$ python3 -q
>>> import numpy as np
>>> np.set_printoptions(precision=2, suppress=True, linewidth=100)
>>> arr = np.load("block4.npy")
>>> print(arr)
[[0 0 0 0 0]
 [0 4 6 2 6]
 [0 6 9 3 9]
 [0 2 3 1 3]
 [0 6 9 3 9]]
>>> left, sig, Vt = np.linalg.svd(arr)
>>> print(np.argmax(sig[:-1] / (sig[1:] + 1e-6)) + 1)
1
>>> other = left[:, :1] @ np.diag(sig[:1]) @ Vt[:1]
>>> print(np.linalg.matrix_rank(other))
1
>>> print(np.round(np.linalg.norm(arr - other, 2), 2), round(sig[1], 2))
0.0 0.0
>>> print(np.round(np.abs(arr - other).max(), 2))
0.0
>>> print(np.linalg.matrix_rank(arr, rtol=0.05))
1
>>> print(np.linalg.matrix_rank(arr, rtol=0.1))
1
>>> print(np.linalg.cond(arr) > 100)
True
>>> print(np.flatnonzero(np.linalg.matrix_power((arr != 0) + (arr.T != 0) + np.eye(5), 5)[2]))
[1 2 3 4]
>>> print(arr @ arr)
[[  0   0   0   0   0]
 [  0  92 138  46 138]
 [  0 138 207  69 207]
 [  0  46  69  23  69]
 [  0 138 207  69 207]]
>>> ev, evecs = np.linalg.eigh(arr)
>>> print(round(ev.sum(), 2), np.trace(arr))
23.0 23
>>> print(np.unique(ev.round(6) + 0, return_counts=True)[1])
[4 1]
>>> print(np.linalg.eigvalsh(arr + -1 * np.eye(5)))
[-1. -1. -1. -1. 22.]
>>> print(evecs @ np.diag(ev) @ evecs.T)
[[0. 0. 0. 0. 0.]
 [0. 4. 6. 2. 6.]
 [0. 6. 9. 3. 9.]
 [0. 2. 3. 1. 3.]
 [0. 6. 9. 3. 9.]]
>>> r = np.linalg.matrix_rank(arr)
>>> print(r)
1
>>> null = np.linalg.svd(arr)[2][r:].T
>>> print([int(np.linalg.matrix_rank(arr[:i])) for i in range(1, len(arr) + 1)])
[0, 1, 1, 1, 1]
>>> print(null.shape)
(5, 4)
>>> print(null @ null.T)
[[ 1.    0.    0.    0.    0.  ]
 [ 0.    0.83 -0.26 -0.09 -0.26]
 [ 0.   -0.26  0.61 -0.13 -0.39]
 [ 0.   -0.09 -0.13  0.96 -0.13]
 [ 0.   -0.26 -0.39 -0.13  0.61]]
>>> print(np.linalg.matrix_rank(arr.T @ arr), np.linalg.matrix_rank(arr @ arr.T))
1 1
